% ipython --no-banner

In [1]: import numpy as np

In [2]: import numpy.linalg as la

In [3]: np.set_printoptions(precision=2, suppress=True, linewidth=140, sign=" ")

In [4]: def rd(a):
   ...:     return np.round(a, 2) + 0
   ...: 

In [5]: K = np.loadtxt("test9.csv", delimiter=",")

In [6]: print(rd(K))
[[ 0.49 -0.19 -0.44 -0.11 -0.09]
 [-0.19  0.07  0.18  0.03 -0.01]
 [-0.44  0.18  0.46  0.02 -0.15]
 [-0.11  0.03  0.02  0.12  0.3 ]
 [-0.09 -0.01 -0.15  0.3   0.86]]

In [7]: vals, V = la.eigh(K)

In [8]: print(rd(V @ np.diag(vals) @ V.T))
[[ 0.49 -0.19 -0.44 -0.11 -0.09]
 [-0.19  0.07  0.18  0.03 -0.01]
 [-0.44  0.18  0.46  0.02 -0.15]
 [-0.11  0.03  0.02  0.12  0.3 ]
 [-0.09 -0.01 -0.15  0.3   0.86]]

In [9]: print(np.unique(vals.round(6) + 0, return_counts=True)[1])
[ 3  2]

In [10]: print(rd(V.T @ K @ V))
[[ 0.  0.  0.  0.  0.]
 [ 0.  0.  0.  0.  0.]
 [ 0.  0.  0.  0.  0.]
 [ 0.  0.  0.  1.  0.]
 [ 0.  0.  0.  0.  1.]]

In [11]: print(rd(la.svd(K, compute_uv=False)))
[ 1.  1.  0.  0.  0.]

In [12]: print(rd(la.eigvalsh(K + 2 * np.eye(5))))
[ 2.  2.  2.  3.  3.]

In [13]: feats = np.load("w.npy")

In [14]: print(feats)
[[  0   0   0]
 [  0  15   0]
 [  0  10   0]
 [  0  10   0]]

In [15]: # rank 1

In [16]: print(la.matrix_rank(feats, rtol=0.1))
1

In [17]: print(np.abs(np.diag(la.qr(feats)[1])) > 1e-9)
[False  True False]

In [18]: print(rd(feats @ la.pinv(feats) @ feats))
[[  0.   0.   0.]
 [  0.  15.   0.]
 [  0.  10.   0.]
 [  0.  10.   0.]]

In [19]: print(np.allclose(feats[:-1].T @ la.lstsq(feats[:-1].T, feats[-1])[0], feats[-1]))
True

In [20]: print(la.lstsq(feats[:-1].T, feats[-1])[2])
1

In [21]: W0 = np.load("arr.npy")

In [22]: print(W0)
[[ 1.02  0.99 -0.98  2.02  2.03  2.95 -0.03  2.99]
 [ 1.01  1.   -1.    1.97  1.97  3.01 -0.02  2.97]
 [ 1.    1.03 -1.01  2.02  2.04  3.02 -0.02  2.98]
 [ 0.99  1.02 -0.97  1.98  1.98  3.01 -0.03  3.02]
 [ 1.01  0.99 -1.01  2.03  1.98  3.02  0.01  3.02]
 [ 1.06  0.99 -1.02  2.03  1.99  2.96  0.02  2.99]
 [ 1.01  0.98 -1.01  2.01  2.01  2.99  0.03  3.04]
 [ 1.    1.01 -1.    1.97  1.99  3.   -0.04  3.  ]
 [ 1.    0.99 -1.03  2.02  1.97  3.01  0.01  3.  ]
 [ 1.03  0.99 -0.98  2.03  2.02  2.99  0.03  3.01]
 [-2.02 -1.03 -1.05 -0.01 -2.01  3.02  1.04 -0.01]
 [-1.99 -1.   -1.01  0.   -1.99  3.01  1.    0.02]
 [-2.   -1.04 -1.02  0.   -2.03  2.98  1.01  0.  ]
 [-2.03 -1.03 -1.02  0.01 -2.01  3.01  1.   -0.01]
 [-2.01 -1.01 -1.   -0.01 -2.01  2.96  1.04  0.01]
 [-1.99 -1.03 -0.98  0.04 -2.01  2.97  1.02 -0.01]
 [-2.04 -1.01 -1.03 -0.02 -2.    3.05  0.99  0.  ]
 [-2.   -1.   -1.04  0.01 -2.02  2.99  1.   -0.02]
 [-2.02 -1.01 -1.    0.02 -2.05  2.98  1.   -0.02]
 [-2.02 -0.98 -1.05 -0.02 -2.04  3.01  1.02  0.03]]

In [23]: print(rd(la.norm(W0, 2)))
17.3

In [24]: print(rd(la.norm(W0, 1)), rd(la.norm(W0, np.inf)))
59.94 13.12

In [25]: print(rd(la.norm(W0) ** 2 / la.norm(W0, 2) ** 2))
1.65

In [26]: print(la.norm(W0, axis=1).argmax())
2
